$ ipython --no-banner

In [1]: import numpy as np

In [2]: np.set_printoptions(suppress=True, linewidth=200)

In [3]: def rnd(a):
   ...:     return np.round(a, 4) + 0
   ...: 

In [4]: E = np.array([[0, 2], [2, 0]])

In [5]: E
Out[5]: 
array([[0, 2],
       [2, 0]])

In [6]: # symmetric, so the eigenvalues are real

In [7]: try:
   ...:     np.linalg.cholesky(E)
   ...: except np.linalg.LinAlgError as e:
   ...:     print(e)
   ...: 
Matrix is not positive definite

In [8]: [round(float(np.linalg.det(E[:i, :i])), 2) + 0 for i in range(1, 3)]
Out[8]: [0.0, -4.0]

In [9]: mat = np.tril(np.array([[-1, 5, 5], [-3, 1, 5], [-2, 5, 4]]), -1) + np.eye(3, dtype=int)

In [10]: mat
Out[10]: 
array([[ 1,  0,  0],
       [-3,  1,  0],
       [-2,  5,  1]])

In [11]: # triangular: eigenvalues sit on the diagonal

In [12]: rng = np.random.default_rng(850382)

In [13]: labels = rng.permutation(3)

In [14]: B = mat[:, labels] * rng.choice([-1, 1], 3)

In [15]: B
Out[15]: 
array([[ 0,  1,  0],
       [-1, -3,  0],
       [-5, -2, -1]])

In [16]: left, _, vt = np.linalg.svd(mat.T @ B)

In [17]: labels
Out[17]: array([1, 0, 2])

In [18]: vec = np.array([0, 1])

In [19]: target = E @ vec

In [20]: target
Out[20]: array([2, 0])

In [21]: rnd(np.linalg.solve(E.T, E[1]))
Out[21]: array([0., 1.])

In [22]: rnd(np.linalg.solve(E, 5 * target))
Out[22]: array([0., 5.])

In [23]: rnd(np.linalg.solve(E, E[:, 1]))
Out[23]: array([0., 1.])

In [24]: rnd(np.linalg.solve(E, target + E[:, 0]))
Out[24]: array([1., 1.])

In [25]: rnd(np.linalg.solve(E, target))
Out[25]: array([0., 1.])

In [26]: B = mat + rng.integers(-2, 3, (3, 2)) @ rng.integers(-2, 3, (2, 3))

In [27]: B
Out[27]: 
array([[-1,  0,  2],
       [-2,  1, -1],
       [-1,  1,  0]])

In [28]: np.abs(B - mat).sum(axis=1)
Out[28]: array([4, 2, 6])

In [29]: B - mat
Out[29]: 
array([[-2,  0,  2],
       [ 1,  0, -1],
       [ 1, -4, -1]])

In [30]: np.linalg.matrix_rank(B - mat, tol=1e-8)
Out[30]: np.int64(2)

In [31]: vals, evecs = np.linalg.eig(mat)

In [32]: mat @ evecs[:, 0] - vals[0] * evecs[:, 0]
Out[32]: array([0., 0., 0.])

In [33]: rnd(np.sort(np.linalg.eigvals(mat @ mat)))
Out[33]: array([1., 1., 1.])

In [34]: (mat - mat.T) / 2
Out[34]: 
array([[ 0. ,  1.5,  1. ],
       [-1.5,  0. , -2.5],
       [-1. ,  2.5,  0. ]])

In [35]: np.trace(mat)
Out[35]: np.int64(3)

In [36]: rnd(np.sort(np.abs(np.linalg.eigvals(mat))))
Out[36]: array([1., 1., 1.])

In [37]: np.allclose(mat, mat.T)
Out[37]: False

In [38]: rnd(np.linalg.det(mat))
Out[38]: np.float64(1.0)

In [39]: mat @ mat
Out[39]: 
array([[  1,   0,   0],
       [ -6,   1,   0],
       [-19,  10,   1]])

In [40]: (mat + mat.T) / 2
Out[40]: 
array([[ 1. , -1.5, -1. ],
       [-1.5,  1. ,  2.5],
       [-1. ,  2.5,  1. ]])
